$ ipython --no-banner

In [1]: import numpy as np

In [2]: import numpy.linalg as la

In [3]: np.set_printoptions(suppress=True, linewidth=140)

In [4]: J = np.load("case17.npy")

In [5]: J
Out[5]: 
array([[ 0,  0,  0,  0],
       [ 0,  0, -9,  0],
       [ 3,  0,  0,  0],
       [ 0,  0,  0,  6]])

In [6]: np.flatnonzero(la.matrix_power((J != 0) + (J.T != 0) + np.eye(4), 4)[1])
Out[6]: array([0, 1, 2])

In [7]: np.round(np.sort(la.eigvals(J).real), 2)
Out[7]: array([0., 0., 0., 6.])

In [8]: np.kron(np.eye(2, dtype=int), J)
Out[8]: 
array([[ 0,  0,  0,  0,  0,  0,  0,  0],
       [ 0,  0, -9,  0,  0,  0,  0,  0],
       [ 3,  0,  0,  0,  0,  0,  0,  0],
       [ 0,  0,  0,  6,  0,  0,  0,  0],
       [ 0,  0,  0,  0,  0,  0,  0,  0],
       [ 0,  0,  0,  0,  0,  0, -9,  0],
       [ 0,  0,  0,  0,  3,  0,  0,  0],
       [ 0,  0,  0,  0,  0,  0,  0,  6]])

In [9]: round(la.det(2 * J), 2), np.round(la.det(J), 2)
Out[9]: (np.float64(0.0), np.float64(0.0))

In [10]: np.round(la.eigvals(J), 2)
Out[10]: array([0., 0., 0., 6.])

In [11]: print(np.poly(J))
[ 1. -6.  0.  0.  0.]

In [12]: J.T @ J
Out[12]: 
array([[ 9,  0,  0,  0],
       [ 0,  0,  0,  0],
       [ 0,  0, 81,  0],
       [ 0,  0,  0, 36]])

In [13]: print(np.round(la.svd(J, compute_uv=False), 2))
[9. 6. 3. 0.]

In [14]: Uu, sigma, Vt = la.svd(J)

In [15]: evecs = Vt[:(sigma > 1e-8).sum()]

In [16]: rng = np.random.default_rng(85142)

In [17]: x = J[3] + 5 * J[2] + rng.integers(2) * np.eye(4)[1]

In [18]: x
Out[18]: array([15.,  0.,  0.,  6.])

In [19]: print(evecs.T @ evecs)
[[1. 0. 0. 0.]
 [0. 0. 0. 0.]
 [0. 0. 1. 0.]
 [0. 0. 0. 1.]]

In [20]: np.allclose(evecs.T @ evecs @ x, x)
Out[20]: True

In [21]: print(la.matrix_rank(np.vstack([J, x])))
3

In [22]: A2 = np.array([[-9, 3, 1, -1, 2],
    ...:     [4, 1, 8, 4, -1],
    ...:     [5, -3, 0, -8, -2],
    ...:     [-3, 3, 9, 9, 3],
    ...:     [-9, 4, -7, -9, 9]])

In [23]: X = np.tril(A2)

In [24]: X
Out[24]: 
array([[-9,  0,  0,  0,  0],
       [ 4,  1,  0,  0,  0],
       [ 5, -3,  0,  0,  0],
       [-3,  3,  9,  9,  0],
       [-9,  4, -7, -9,  9]])

In [25]: round(float(la.norm(X[3] - X[2])), 2)
Out[25]: 16.19

In [26]: round(la.norm(X, 2), 2)
Out[26]: np.float64(19.72)

In [27]: round(float(la.norm(X[3], 1)), 2), round(la.norm(X[3], np.inf), 2)
Out[27]: (24.0, np.float64(9.0))

In [28]: round(la.norm(X, "nuc"), 2)
Out[28]: np.float64(41.8)

In [29]: print(X[3] @ X[2])
-24

In [30]: np.round(la.norm(X, axis=0), 2)
Out[30]: array([14.56,  5.92, 11.4 , 12.73,  9.  ])

In [31]: print(np.round(la.norm(X, 1), 2), round(float(la.norm(X, np.inf)), 2))
30.0 38.0

In [32]: f = np.array([-2, 2])

In [33]: np.cross(X[1, :3], X[3, :3])
Out[33]: array([  9, -36,  15])

In [34]: def softmax(z):
    ...:     e = np.exp(z - z.max(axis=-1, keepdims=True))
    ...:     return e / e.sum(axis=-1, keepdims=True)
    ...: 

In [35]: print(np.round(softmax(X[2]), 2) + 0)
[0.98 0.   0.01 0.01 0.01]

In [36]: np.round(softmax(10 * X[2]), 2) + 0
Out[36]: array([1., 0., 0., 0., 0.])

In [37]: np.round(softmax(X).sum(axis=1), 2)
Out[37]: array([1., 1., 1., 1., 1.])

In [38]: S = X @ X.T / np.sqrt(5)

In [39]: np.round(softmax(S), 2) + 0
Out[39]: 
array([[0.5, 0. , 0. , 0. , 0.5],
       [0. , 0.5, 0.5, 0. , 0. ],
       [0. , 0. , 1. , 0. , 0. ],
       [0. , 0. , 0. , 1. , 0. ],
       [0. , 0. , 0. , 0. , 1. ]])

In [40]: np.round(softmax(S)[2] @ X, 2) + 0
Out[40]: array([ 5., -3.,  0.,  0.,  0.])

In [41]: np.round(softmax(S + np.triu(np.full(S.shape, -np.inf), 1)), 2) + 0
Out[41]: 
array([[1., 0., 0., 0., 0.],
       [0., 1., 0., 0., 0.],
       [0., 0., 1., 0., 0.],
       [0., 0., 0., 1., 0.],
       [0., 0., 0., 0., 1.]])

In [42]: F = np.loadtxt("arr.csv", delimiter=",")

In [43]: F
Out[43]: 
array([[ 0.,  0., -3.],
       [-1.,  0.,  0.],
       [ 0., -5.,  0.]])

In [44]: print(round(float(la.eigvals(F).sum().real), 2))
0.0

In [45]: np.round(la.det(F[::-1]), 2)
Out[45]: np.float64(15.0)

In [46]: np.kron(np.eye(2, dtype=int), F)
Out[46]: 
array([[ 0.,  0., -3.,  0.,  0., -0.],
       [-1.,  0.,  0., -0.,  0.,  0.],
       [ 0., -5.,  0.,  0., -0.,  0.],
       [ 0.,  0., -0.,  0.,  0., -3.],
       [-0.,  0.,  0., -1.,  0.,  0.],
       [ 0., -0.,  0.,  0., -5.,  0.]])

In [47]: np.round(la.eigvals(F), 2)
Out[47]: array([-2.47+0.j  ,  1.23+2.14j,  1.23-2.14j])

In [48]: x = np.array([0, 5, 0])

In [49]: target = F @ x

In [50]: beta, lr = np.zeros(3), 1 / la.norm(F, 2) ** 2

In [51]: for i in range(150):
    ...:     beta -= lr * F.T @ (F @ beta - target)
    ...:     if i % 50 == 0: print(i, round(la.norm(F @ beta - target), 2))
    ...: 
0 0.0
50 0.0
100 0.0

In [52]: beta
Out[52]: array([0., 5., 0.])

In [53]: F @ F.T
Out[53]: 
array([[ 9.,  0.,  0.],
       [ 0.,  1.,  0.],
       [ 0.,  0., 25.]])

In [54]: np.trace(F)
Out[54]: np.float64(0.0)

In [55]: round(float(la.det(F)), 2)
Out[55]: -15.0

In [56]: F @ F
Out[56]: 
array([[ 0., 15.,  0.],
       [ 0.,  0.,  3.],
       [ 5.,  0.,  0.]])

In [57]: K = np.array([[1, 2, 2], [2, 4, 0], [1, 2, 1], [1, 2, 0], [2, 4, 1], [1, 2, 1]])

In [58]: rk = la.matrix_rank(K)

In [59]: rk
Out[59]: np.int64(2)

In [60]: ns = la.svd(K)[2][rk:].T

In [61]: np.round(ns[:, 0] / ns[np.abs(ns[:, 0]).round(6).argmax(), 0], 2) + 0
Out[61]: array([ 1. , -0.5,  0. ])

In [62]: ns.shape
Out[62]: (3, 1)

In [63]: f = np.array([3, 2])

In [64]: print(np.convolve(K[2], f))
[3 8 7 2]

In [65]: print(np.cross(K[2, :3], K[5, :3]))
[0 0 0]

In [66]: la.cond(X) > 100
Out[66]: np.True_

In [67]: la.matrix_rank(X, rtol=0.1)
Out[67]: np.int64(4)

In [68]: [round(float(x), 2) for x in la.svd(X, compute_uv=False)[:3]]
Out[68]: [19.72, 13.82, 5.85]

In [69]: round(la.norm(X, 2) / la.norm(X), 2)
Out[69]: np.float64(0.79)

In [70]: np.round(softmax(K[5] + 2), 2)
Out[70]: array([0.21, 0.58, 0.21])

In [71]: print(np.round(softmax(K[5]), 2))
[0.21 0.58 0.21]

In [72]: S = K @ K.T / np.sqrt(3)

In [73]: softmax(S).round(6).argmax(axis=1)
Out[73]: array([4, 1, 4, 1, 4, 4])

In [74]: print(np.round(softmax(S)[5] @ K, 2))
[1.87 3.73 0.73]

In [75]: np.round(softmax(S), 2) + 0
Out[75]: 
array([[0.11, 0.19, 0.03, 0.01, 0.62, 0.03],
       [0.  , 0.5 , 0.  , 0.  , 0.5 , 0.  ],
       [0.06, 0.31, 0.03, 0.02, 0.55, 0.03],
       [0.03, 0.45, 0.03, 0.03, 0.45, 0.03],
       [0.  , 0.36, 0.  , 0.  , 0.63, 0.  ],
       [0.06, 0.31, 0.03, 0.02, 0.55, 0.03]])

In [76]: np.round(la.svd(K, compute_uv=False), 2) + 0
Out[76]: array([7.95, 1.95, 0.  ])

In [77]: K.sum(axis=0)
Out[77]: array([ 8, 16,  5])

In [78]: np.abs(K).max()
Out[78]: np.int64(4)

In [79]: K[:, 3]
---------------------------------------------------------------------------
IndexError                                Traceback (most recent call last)
Cell In[79], line 1
----> 1 K[:, 3]

IndexError: index 3 is out of bounds for axis 1 with size 3

In [80]: m1 = np.loadtxt("test14.csv", delimiter=",")

In [81]: m1
Out[81]: 
array([[ 1.,  1., -1., -1.,  1.,  1., -1., -1.],
       [ 1., -1.,  1., -1., -1.,  1., -1.,  1.],
       [ 1.,  1., -1., -1., -1., -1.,  1.,  1.],
       [ 1.,  1.,  1.,  1.,  1.,  1.,  1.,  1.]])

In [82]: rk = la.matrix_rank(J)

In [83]: rk
Out[83]: np.int64(3)

In [84]: ns = la.svd(J)[2][rk:].T

In [85]: print(np.allclose(J @ ns, 0))
True

In [86]: [int(la.matrix_rank(J[:i])) for i in range(1, len(J) + 1)]
Out[86]: [0, 1, 2, 3]

In [87]: ns[:, 0] / ns[np.abs(ns[:, 0]).round(6).argmax(), 0]
Out[87]: array([0., 1., 0., 0.])

In [88]: ns.shape
Out[88]: (4, 1)

In [89]: print(ns @ ns.T)
[[0. 0. 0. 0.]
 [0. 1. 0. 0.]
 [0. 0. 0. 0.]
 [0. 0. 0. 0.]]

In [90]: A2 = m1 / la.norm(m1, axis=1, keepdims=True)

In [91]: gram = A2 @ A2.T

In [92]: (gram - 2 * np.eye(4)).round(6).argmax(axis=1)
Out[92]: array([1, 0, 0, 0])

In [93]: gram.round(2) + 0
Out[93]: 
array([[1., 0., 0., 0.],
       [0., 1., 0., 0.],
       [0., 0., 1., 0.],
       [0., 0., 0., 1.]])

In [94]: np.argwhere(np.triu(np.abs(gram) > 0.95, 1))
Out[94]: array([], shape=(0, 2), dtype=int64)

In [95]: E = np.load("m.npy")

In [96]: E
Out[96]: 
array([[0, 0, 0, 0, 1],
       [0, 0, 0, 0, 0],
       [0, 0, 0, 0, 0],
       [0, 0, 0, 0, 0],
       [1, 0, 0, 0, 0]])

In [97]: vals, evecs = la.eigh(E)

In [98]: np.round(evecs @ np.diag(vals) @ evecs.T, 2) + 0
Out[98]: 
array([[0., 0., 0., 0., 1.],
       [0., 0., 0., 0., 0.],
       [0., 0., 0., 0., 0.],
       [0., 0., 0., 0., 0.],
       [1., 0., 0., 0., 0.]])

In [99]: np.round(la.eigvalsh(E + -3 * np.eye(5)), 2)
Out[99]: array([-4., -3., -3., -3., -2.])

In [100]: np.abs(evecs[:, -1]).round(6).argmax()
Out[100]: np.int64(0)

In [101]: vals
Out[101]: array([-1.,  0.,  0.,  0.,  1.])

In [102]: np.round(la.svd(E, compute_uv=False), 2)
Out[102]: array([1., 1., 0., 0., 0.])

In [103]: np.round(np.abs(evecs[:, -1]), 2)
Out[103]: array([0.71, 0.  , 0.  , 0.  , 0.71])

In [104]: np.round(la.eigvalsh(E @ E), 2)
Out[104]: array([0., 0., 0., 1., 1.])

In [105]: vals.sum(), np.trace(E)
Out[105]: (np.float64(0.0), np.int64(0))

In [106]: np.round(evecs.T @ E @ evecs, 2) + 0
Out[106]: 
array([[-1.,  0.,  0.,  0.,  0.],
       [ 0.,  0.,  0.,  0.,  0.],
       [ 0.,  0.,  0.,  0.,  0.],
       [ 0.,  0.,  0.,  0.,  0.],
       [ 0.,  0.,  0.,  0.,  1.]])

In [107]: (vals > 1e-8).sum(), (vals < -1e-8).sum()
Out[107]: (np.int64(1), np.int64(1))

In [108]: rk = la.matrix_rank(E)

In [109]: rk
Out[109]: np.int64(2)

In [110]: ns = la.svd(E)[2][rk:].T

In [111]: print([int(la.matrix_rank(E[:i])) for i in range(1, len(E) + 1)])
[1, 1, 1, 1, 2]

In [112]: print([int(la.matrix_rank(E[:, :j + 1])) for j in range(5)])
[1, 1, 1, 1, 2]

In [113]: ns @ ns.T
Out[113]: 
array([[0., 0., 0., 0., 0.],
       [0., 1., 0., 0., 0.],
       [0., 0., 1., 0., 0.],
       [0., 0., 0., 1., 0.],
       [0., 0., 0., 0., 0.]])

In [114]: [int(la.matrix_rank(np.delete(E, i, axis=0))) for i in range(5)]
Out[114]: [1, 2, 2, 2, 1]

In [115]: E @ ns
Out[115]: 
array([[0., 0., 0.],
       [0., 0., 0.],
       [0., 0., 0.],
       [0., 0., 0.],
       [0., 0., 0.]])

In [116]: f = np.array([-2, -2])

In [117]: np.convolve(E[1], f)
Out[117]: array([0, 0, 0, 0, 0, 0])

In [118]: np.array([np.convolve(row, f, "same") for row in E])
Out[118]: 
array([[ 0,  0,  0,  0, -2],
       [ 0,  0,  0,  0,  0],
       [ 0,  0,  0,  0,  0],
       [ 0,  0,  0,  0,  0],
       [-2, -2,  0,  0,  0]])

In [119]: print(np.correlate(E[1], E[0], "full"))
[0 0 0 0 0 0 0 0 0]

In [120]: vals, evecs = la.eigh(E)

In [121]: x = np.array([2, 3, 8, 4, 2])

In [122]: np.abs(E).sum(axis=1).max(), np.abs(vals).max()
Out[122]: (np.int64(1), np.float64(1.0))

In [123]: np.round(la.eigvalsh(E[1:, 1:]), 2)
Out[123]: array([0., 0., 0., 0.])

In [124]: x @ E @ x
Out[124]: np.int64(8)

In [125]: (np.sign(evecs[:, -1].round(6)) == np.sign(evecs[0, -1].round(6))).astype(int)
Out[125]: array([1, 0, 0, 0, 1])

In [126]: np.round(evecs * np.abs(vals) @ evecs.T, 2) + 0
Out[126]: 
array([[1., 0., 0., 0., 0.],
       [0., 0., 0., 0., 0.],
       [0., 0., 0., 0., 0.],
       [0., 0., 0., 0., 0.],
       [0., 0., 0., 0., 1.]])

In [127]: np.round(x @ E @ x / (x @ x), 2), vals[0], vals[-1]
Out[127]: (np.float64(0.08), np.float64(-1.0), np.float64(1.0))

In [128]: np.round(evecs * np.maximum(vals, 0) @ evecs.T, 2)
Out[128]: 
array([[0.5, 0. , 0. , 0. , 0.5],
       [0. , 0. , 0. , 0. , 0. ],
       [0. , 0. , 0. , 0. , 0. ],
       [0. , 0. , 0. , 0. , 0. ],
       [0.5, 0. , 0. , 0. , 0.5]])

In [129]: (la.matrix_power((E != 0) + (E.T != 0) + np.eye(5), 5) > 0).astype(int)
Out[129]: 
array([[1, 0, 0, 0, 1],
       [0, 1, 0, 0, 0],
       [0, 0, 1, 0, 0],
       [0, 0, 0, 1, 0],
       [1, 0, 0, 0, 1]])

In [130]: E @ E
Out[130]: 
array([[1, 0, 0, 0, 0],
       [0, 0, 0, 0, 0],
       [0, 0, 0, 0, 0],
       [0, 0, 0, 0, 0],
       [0, 0, 0, 0, 1]])

In [131]: (E != 0).astype(int)
Out[131]: 
array([[0, 0, 0, 0, 1],
       [0, 0, 0, 0, 0],
       [0, 0, 0, 0, 0],
       [0, 0, 0, 0, 0],
       [1, 0, 0, 0, 0]])

In [132]: W0 = np.loadtxt("dump.csv", delimiter=",")

In [133]: print(W0)
[[ 0.73  0.74  0.45 -0.87 -1.  ]
 [ 0.68  0.71  0.33 -0.86 -1.  ]
 [-0.94  0.89 -0.8  -1.   -0.96]
 [ 0.06  0.55 -0.56 -0.91 -0.85]
 [ 0.38  0.12  0.35  0.12 -0.71]
 [ 0.98 -0.16 -0.41  0.97 -0.6 ]
 [ 0.89  0.69 -0.6  -0.75 -0.99]
 [-0.41  0.27 -0.64 -0.82  0.12]
 [ 0.98 -0.2   0.14  0.98 -0.8 ]
 [-0.9   0.18 -0.64 -0.94  0.79]
 [ 0.84  0.22 -0.45  0.35 -0.77]
 [ 0.1   0.81 -0.08 -0.99 -1.  ]
 [ 0.91  0.89 -0.29 -0.97 -1.  ]
 [-0.97 -0.04 -0.36 -0.93  0.94]
 [ 0.79 -0.77  0.04  1.    0.97]
 [-0.06 -0.65 -0.69  0.92  0.99]
 [-0.56 -0.27  0.27  0.2   0.74]
 [ 0.96 -0.06 -0.31  0.93 -0.69]
 [ 0.95  0.63 -0.91 -0.55 -0.96]
 [-0.03  0.06  0.68  0.02 -0.67]
 [ 0.65 -0.45  0.35  0.95  0.49]
 [-0.84 -0.1   0.29 -0.58  0.67]
 [-0.97  0.85 -0.4  -1.   -0.94]
 [ 0.97  0.45  0.52  0.63 -1.  ]
 [ 0.18  0.85 -0.14 -0.99 -1.  ]
 [-0.36 -0.64  0.65  0.92  0.94]]

In [134]: z = W0[:, 0] > np.median(W0[:, 0])

In [135]: f = W0[z].mean(axis=0) - W0[~z].mean(axis=0)

In [136]: np.argsort(-np.abs(f).round(6), kind="stable")
Out[136]: array([0, 3, 4, 2, 1])
